$ python -q
>>> import numpy as np
>>> from numpy import linalg as LA
>>> np.set_printoptions(precision=2, suppress=True, linewidth=140, sign=" ")
>>> rnd = lambda a: np.round(a, 2) + 0
>>> data = np.loadtxt("m.csv", delimiter=",")
>>> data
array([[ 2., -1.,  0.,  0.,  0.,  0.,  0.,  0.,  0.,  0.,  0.,  0.],
       [-1.,  2., -1.,  0.,  0.,  0.,  0.,  0.,  0.,  0.,  0.,  0.],
       [ 0., -1.,  3., -1.,  0.,  0.,  0.,  0.,  0.,  0.,  0.,  0.],
       [ 0.,  0., -1., -3., -1.,  0.,  0.,  0.,  0.,  0.,  0.,  0.],
       [ 0.,  0.,  0., -1., -2., -1.,  0.,  0.,  0.,  0.,  0.,  0.],
       [ 0.,  0.,  0.,  0., -1., -2., -1.,  0.,  0.,  0.,  0.,  0.],
       [ 0.,  0.,  0.,  0.,  0., -1.,  3., -1.,  0.,  0.,  0.,  0.],
       [ 0.,  0.,  0.,  0.,  0.,  0., -1., -2., -1.,  0.,  0.,  0.],
       [ 0.,  0.,  0.,  0.,  0.,  0.,  0., -1.,  0., -1.,  0.,  0.],
       [ 0.,  0.,  0.,  0.,  0.,  0.,  0.,  0., -1.,  1., -1.,  0.],
       [ 0.,  0.,  0.,  0.,  0.,  0.,  0.,  0.,  0., -1.,  2., -1.],
       [ 0.,  0.,  0.,  0.,  0.,  0.,  0.,  0.,  0.,  0., -1.,  0.]])
>>> # symmetric, so the eigenvalues are real
>>> rnd(LA.eigvalsh(data).min())
np.float64(-3.9)
>>> W = np.array([[0, -2],
...     [-1, 1],
...     [-1, 2],
...     [1, 1],
...     [1, 2],
...     [-2, 0],
...     [0, -1],
...     [1, -1],
...     [1, 2],
...     [2, 2],
...     [-2, -1],
...     [2, -2]])
>>> coef = np.array([0, 9])
>>> H = np.maximum(data @ W + coef, 0)
>>> LA.matrix_rank(H)
np.int64(2)
>>> Z = np.array([[5, 1], [1, 4]])
>>> (H @ Z).round(6).argmax(axis=1)
array([ 1,  1,  1,  1,  1,  1,  1,  1,  1,  1,  1,  1])
>>> W @ Z
array([[ -2,  -8],
       [ -4,   3],
       [ -3,   7],
       [  6,   5],
       [  7,   9],
       [-10,  -2],
       [ -1,  -4],
       [  4,  -3],
       [  7,   9],
       [ 12,  10],
       [-11,  -6],
       [  8,  -6]])
>>> ev, V = LA.eigh(data)
>>> rnd(ev)
array([-3.9 , -2.73, -2.49, -0.87, -0.65, -0.18,  0.78,  1.29,  2.51,  2.96,  3.39,  3.89])
>>> (ev > 1e-8).sum(), (ev < -1e-8).sum()
(np.int64(6), np.int64(6))
>>> rnd(LA.svd(data, compute_uv=False))
array([ 3.9 ,  3.89,  3.39,  2.96,  2.73,  2.51,  2.49,  1.29,  0.87,  0.78,  0.65,  0.18])
>>> rnd(LA.eigvalsh(data + -2 * np.eye(12)))
array([-5.9 , -4.73, -4.49, -2.87, -2.65, -2.18, -1.22, -0.71,  0.51,  0.96,  1.39,  1.89])
>>> np.abs(V[:, -1]).round(6).argmax()
np.int64(2)
>>> rnd(V @ np.diag(ev) @ V.T)
array([[ 2., -1.,  0.,  0.,  0.,  0.,  0.,  0.,  0.,  0.,  0.,  0.],
       [-1.,  2., -1.,  0.,  0.,  0.,  0.,  0.,  0.,  0.,  0.,  0.],
       [ 0., -1.,  3., -1.,  0.,  0.,  0.,  0.,  0.,  0.,  0.,  0.],
       [ 0.,  0., -1., -3., -1.,  0.,  0.,  0.,  0.,  0.,  0.,  0.],
       [ 0.,  0.,  0., -1., -2., -1.,  0.,  0.,  0.,  0.,  0.,  0.],
       [ 0.,  0.,  0.,  0., -1., -2., -1.,  0.,  0.,  0.,  0.,  0.],
       [ 0.,  0.,  0.,  0.,  0., -1.,  3., -1.,  0.,  0.,  0.,  0.],
       [ 0.,  0.,  0.,  0.,  0.,  0., -1., -2., -1.,  0.,  0.,  0.],
       [ 0.,  0.,  0.,  0.,  0.,  0.,  0., -1.,  0., -1.,  0.,  0.],
       [ 0.,  0.,  0.,  0.,  0.,  0.,  0.,  0., -1.,  1., -1.,  0.],
       [ 0.,  0.,  0.,  0.,  0.,  0.,  0.,  0.,  0., -1.,  2., -1.],
       [ 0.,  0.,  0.,  0.,  0.,  0.,  0.,  0.,  0.,  0., -1.,  0.]])
>>> rnd(V.T @ V)
array([[ 1.,  0.,  0.,  0.,  0.,  0.,  0.,  0.,  0.,  0.,  0.,  0.],
       [ 0.,  1.,  0.,  0.,  0.,  0.,  0.,  0.,  0.,  0.,  0.,  0.],
       [ 0.,  0.,  1.,  0.,  0.,  0.,  0.,  0.,  0.,  0.,  0.,  0.],
       [ 0.,  0.,  0.,  1.,  0.,  0.,  0.,  0.,  0.,  0.,  0.,  0.],
       [ 0.,  0.,  0.,  0.,  1.,  0.,  0.,  0.,  0.,  0.,  0.,  0.],
       [ 0.,  0.,  0.,  0.,  0.,  1.,  0.,  0.,  0.,  0.,  0.,  0.],
       [ 0.,  0.,  0.,  0.,  0.,  0.,  1.,  0.,  0.,  0.,  0.,  0.],
       [ 0.,  0.,  0.,  0.,  0.,  0.,  0.,  1.,  0.,  0.,  0.,  0.],
       [ 0.,  0.,  0.,  0.,  0.,  0.,  0.,  0.,  1.,  0.,  0.,  0.],
       [ 0.,  0.,  0.,  0.,  0.,  0.,  0.,  0.,  0.,  1.,  0.,  0.],
       [ 0.,  0.,  0.,  0.,  0.,  0.,  0.,  0.,  0.,  0.,  1.,  0.],
       [ 0.,  0.,  0.,  0.,  0.,  0.,  0.,  0.,  0.,  0.,  0.,  1.]])
>>> np.allclose(data @ data.T, data.T @ data)
True
>>> rnd(LA.matrix_power(data, 2))
array([[ 5., -4.,  1.,  0.,  0.,  0.,  0.,  0.,  0.,  0.,  0.,  0.],
       [-4.,  6., -5.,  1.,  0.,  0.,  0.,  0.,  0.,  0.,  0.,  0.],
       [ 1., -5., 11.,  0.,  1.,  0.,  0.,  0.,  0.,  0.,  0.,  0.],
       [ 0.,  1.,  0., 11.,  5.,  1.,  0.,  0.,  0.,  0.,  0.,  0.],
       [ 0.,  0.,  1.,  5.,  6.,  4.,  1.,  0.,  0.,  0.,  0.,  0.],
       [ 0.,  0.,  0.,  1.,  4.,  6., -1.,  1.,  0.,  0.,  0.,  0.],
       [ 0.,  0.,  0.,  0.,  1., -1., 11., -1.,  1.,  0.,  0.,  0.],
       [ 0.,  0.,  0.,  0.,  0.,  1., -1.,  6.,  2.,  1.,  0.,  0.],
       [ 0.,  0.,  0.,  0.,  0.,  0.,  1.,  2.,  2., -1.,  1.,  0.],
       [ 0.,  0.,  0.,  0.,  0.,  0.,  0.,  1., -1.,  3., -3.,  1.],
       [ 0.,  0.,  0.,  0.,  0.,  0.,  0.,  0.,  1., -3.,  6., -2.],
       [ 0.,  0.,  0.,  0.,  0.,  0.,  0.,  0.,  0.,  1., -2.,  1.]])
>>> rnd(np.sort(np.abs(LA.eigvals(data))))
array([ 0.18,  0.65,  0.78,  0.87,  1.29,  2.49,  2.51,  2.73,  2.96,  3.39,  3.89,  3.9 ])
>>> vec = np.array([2, 1, 0, 0, 0, 1, 0, 2, 0, 2, 1, 1])
>>> data @ (2 * vec)
array([ 6.,  0., -2.,  0., -2., -4., -6., -8., -8.,  2., -2., -2.])
>>> data @ vec
array([ 3.,  0., -1.,  0., -1., -2., -3., -4., -4.,  1., -1., -1.])
>>> data @ np.eye(12)[6]
array([ 0.,  0.,  0.,  0.,  0., -1.,  3., -1.,  0.,  0.,  0.,  0.])
>>> np.sign((data @ vec).round(6))
array([ 1.,  0., -1.,  0., -1., -1., -1., -1., -1.,  1., -1., -1.])
>>> data @ np.ones(12)
array([ 1.,  0.,  1., -5., -4., -4.,  1., -4., -2., -1.,  0., -1.])
>>> mat = np.loadtxt("x.csv", delimiter=",")
>>> mat
array([[ 4.5 ,  8.86,  0.76,  1.07, 10.27,  9.63],
       [ 3.81, 10.37, -1.5 , -1.02,  9.06, 12.21],
       [ 6.97,  9.96,  1.84, -0.6 , 10.17,  8.46],
       [ 5.6 ,  9.85,  1.61, -0.52, 11.24, 11.45],
       [ 5.19, 10.58, -0.67,  1.16, 11.81, 10.28],
       [ 4.95, 10.4 ,  0.99, -0.12, 10.2 ,  8.64],
       [ 4.96, 10.86, -3.95,  0.01, 10.31,  8.4 ],
       [ 4.21, 10.76, -0.08, -0.02, 11.12,  9.68],
       [ 4.7 , 10.33, -1.75, -1.68,  9.45,  9.05],
       [ 7.3 ,  9.9 , -1.18,  0.62, 11.93, 11.58],
       [ 4.05,  9.73, -1.68,  0.77, 10.14,  9.67],
       [ 6.05, 11.1 ,  0.84, -1.16,  9.5 ,  8.42],
       [ 4.64, 10.6 ,  0.26,  0.55,  9.59,  8.78],
       [ 4.02,  9.94, -0.06,  1.23,  9.91,  9.94],
       [ 7.01,  9.34,  1.2 , -0.81, 11.05,  7.91],
       [ 4.27, 10.69, -1.18, -1.12,  8.4 ,  9.33],
       [ 4.81,  9.72,  2.68, -0.93, 10.86,  9.52],
       [ 4.3 , 10.66, -0.45, -0.53, 10.37,  9.03],
       [ 5.55,  9.75, -0.49, -2.08, 11.37,  9.89],
       [ 5.03, 10.34,  0.95, -0.79,  9.97, 12.02],
       [ 5.47, 10.16,  2.02,  0.09, 10.89,  9.93],
       [ 4.31, 11.18,  0.23, -0.57,  9.35, 11.75],
       [ 5.4 ,  9.36, -1.22,  1.41, 10.22,  8.55],
       [ 3.95,  7.96, -0.99, -2.31,  9.77, 11.28],
       [ 5.84, 11.56,  2.52, -2.28, 10.89, 10.15],
       [ 4.14,  9.15,  1.25,  0.09, 10.9 ,  8.18],
       [ 6.42, 10.52,  0.45, -0.23,  9.84,  8.73],
       [ 5.19,  9.19,  0.62, -1.49, 10.2 , 10.25],
       [ 5.45, 11.28,  0.46,  1.06,  9.35, 10.54],
       [ 5.71,  7.1 , -0.17,  1.68,  9.45,  9.71],
       [ 4.78,  9.56,  1.23,  2.84, 10.51,  9.33],
       [ 3.91, 11.18, -0.15, -0.3 , 10.77,  9.62]])
>>> cen = (mat - mat.mean(axis=0)) / mat.std(axis=0)
>>> rnd(cen.std(axis=0))
array([ 1.,  1.,  1.,  1.,  1.,  1.])
>>> np.argwhere(np.abs(cen) > 2)
array([[  1,   5],
       [  2,   0],
       [  6,   2],
       [  9,   0],
       [  9,   4],
       [ 14,   0],
       [ 15,   4],
       [ 23,   1],
       [ 29,   1],
       [ 30,   3]])
>>> coef = LA.lstsq(np.delete(cen, 1, axis=1), cen[:, 1])[0]
>>> rnd(coef)
array([-0.04, -0.01, -0.2 , -0.01, -0.02])
>>> rnd(1 - np.var(cen[:, 1] - np.delete(cen, 1, axis=1) @ coef))
np.float64(0.04)
>>> np.abs(coef).argmax()
np.int64(2)
>>> t3 = np.stack([data, 2 * data, data[::-1]])
>>> (t3 @ data.T).shape
(3, 12, 12)
>>> np.einsum("bij,cij->bc", t3, t3)
array([[ 74., 148.,  -2.],
       [148., 296.,  -4.],
       [ -2.,  -4.,  74.]])
>>> LA.matrix_rank(t3)
array([ 12,  12,  12])
>>> cen = mat - mat.mean(axis=0)
>>> V = LA.svd(cen)[2][:1]
>>> A2 = cen - cen @ V.T @ V
>>> rnd(A2.std(axis=0))
array([ 0.8 ,  0.94,  0.4 ,  1.18,  0.74,  1.14])
>>> rnd(np.diag(V.T @ V))
array([ 0.11,  0.  ,  0.83,  0.01,  0.04,  0.02])
>>> rnd((cen @ V.T).std(axis=0))
array([ 1.46])
>>> LA.norm(A2, axis=1).round(6).argmax()
np.int64(29)
>>> vec = np.array([0, -5, 1, 8, -9, -6])
>>> y = mat @ vec
>>> rnd(LA.lstsq(mat, y)[0])
array([ 0., -5.,  1.,  8., -9., -6.])
>>> rng = np.random.default_rng(7917)
>>> y = y + 0.3 * rng.normal(size=32)
>>> rnd(y)
array([-185.16, -216.67, -195.05, -222.2 , -212.08, -195.39, -201.49, -212.2 , -206.34, -222.3 , -193.17, -200.45, -187.25, -189.55,
       -198.68, -195.55, -208.58, -205.27, -227.73, -219.07, -205.87, -214.99, -179.99, -214.85, -232.62, -191.44, -194.82, -210.8 ,
       -194.87, -165.36, -174.43, -212.82])
>>> coef, *_ = LA.lstsq(mat, y)
>>> coef.round()
array([ 0., -5.,  1.,  8., -9., -6.])
>>> rnd(LA.norm(y - mat @ coef))
np.float64(1.37)
>>> rnd(coef)
array([ 0.05, -5.03,  0.95,  8.04, -8.97, -6.03])
>>> [round(float(LA.norm(LA.solve(mat.T @ mat + lam * np.eye(6), mat.T @ y))), 2) for lam in (0, 1, 10, 100)]
[14.41, 14.21, 13.1, 11.36]
>>> left, sv, vt = LA.svd(mat)
>>> np.argmax(sv[:-1] / (sv[1:] + 1e-6)) + 1
np.int64(1)
>>> rnd(sv)
array([ 102.55,    8.22,    7.  ,    6.11,    5.14,    3.87])
>>> A2 = left[:, :1] @ np.diag(sv[:1]) @ vt[:1]
>>> rnd(np.abs(mat - A2).max())
np.float64(4.1)
>>> rnd(LA.norm(mat - A2) / LA.norm(mat))
np.float64(0.14)
>>> LA.matrix_rank(mat, rtol=0.05)
np.int64(5)
>>> J = np.load("out11.npy")
>>> J
array([[ 0,  0,  0,  1,  0,  0,  0,  0,  0,  0],
       [ 0,  0,  0,  0,  0,  1,  0,  0,  0,  0],
       [ 0,  0,  0,  0,  0,  0,  1,  0,  0,  0],
       [ 1,  0,  0,  0,  0,  0,  0,  0,  0,  0],
       [ 0,  0,  1,  0,  0,  0,  0,  0,  0,  0],
       [ 0,  0,  0,  0,  0,  0,  0,  1,  0,  0],
       [ 0,  0,  0,  0,  1,  0,  0,  0,  0,  0],
       [ 0,  1,  0,  0,  0,  0,  0,  0,  0,  0],
       [ 0,  0,  0,  0,  0,  0,  0,  0,  1,  0],
       [ 0,  0,  0,  0,  0,  0,  0,  0,  0,  1]])
>>> lab = rng.permutation(10)
>>> lab
array([ 4,  1,  6,  0,  5,  8,  2,  9,  3,  7])
>>> A2 = J[lab][:, lab]
>>> rnd(np.sort(np.abs(LA.eigvals(A2))))
array([ 1.,  1.,  1.,  1.,  1.,  1.,  1.,  1.,  1.,  1.])
>>> np.trace(A2)
np.int64(2)
>>> np.diag(A2)
array([ 0,  0,  0,  0,  0,  1,  0,  1,  0,  0])
>>> W0 = np.load("test11.npy")
>>> W0
array([[ 0,  0,  1,  0, -3],
       [ 0,  0,  0,  0,  0],
       [ 1,  0,  0,  0,  0],
       [ 0,  5,  0,  0, -1],
       [ 0,  0,  0,  0,  0],
       [ 0, -1,  0,  0, -5]])
>>> left, sv, vt = LA.svd(W0)
>>> V = vt[:(sv > 1e-8).sum()]
>>> vec = W0[5] + 2 * W0[3] + rng.integers(2) * np.eye(5)[1]
>>> vec
array([ 0., 10.,  0.,  0., -7.])
>>> rnd(LA.norm(vec - V.T @ V @ vec))
np.float64(0.0)
>>> rnd(V.T @ V)
array([[ 1.,  0.,  0.,  0.,  0.],
       [ 0.,  1.,  0.,  0.,  0.],
       [ 0.,  0.,  1.,  0.,  0.],
       [ 0.,  0.,  0.,  0.,  0.],
       [ 0.,  0.,  0.,  0.,  1.]])
>>> rnd(np.diag(V.T @ V))
array([ 1.,  1.,  1.,  0.,  1.])
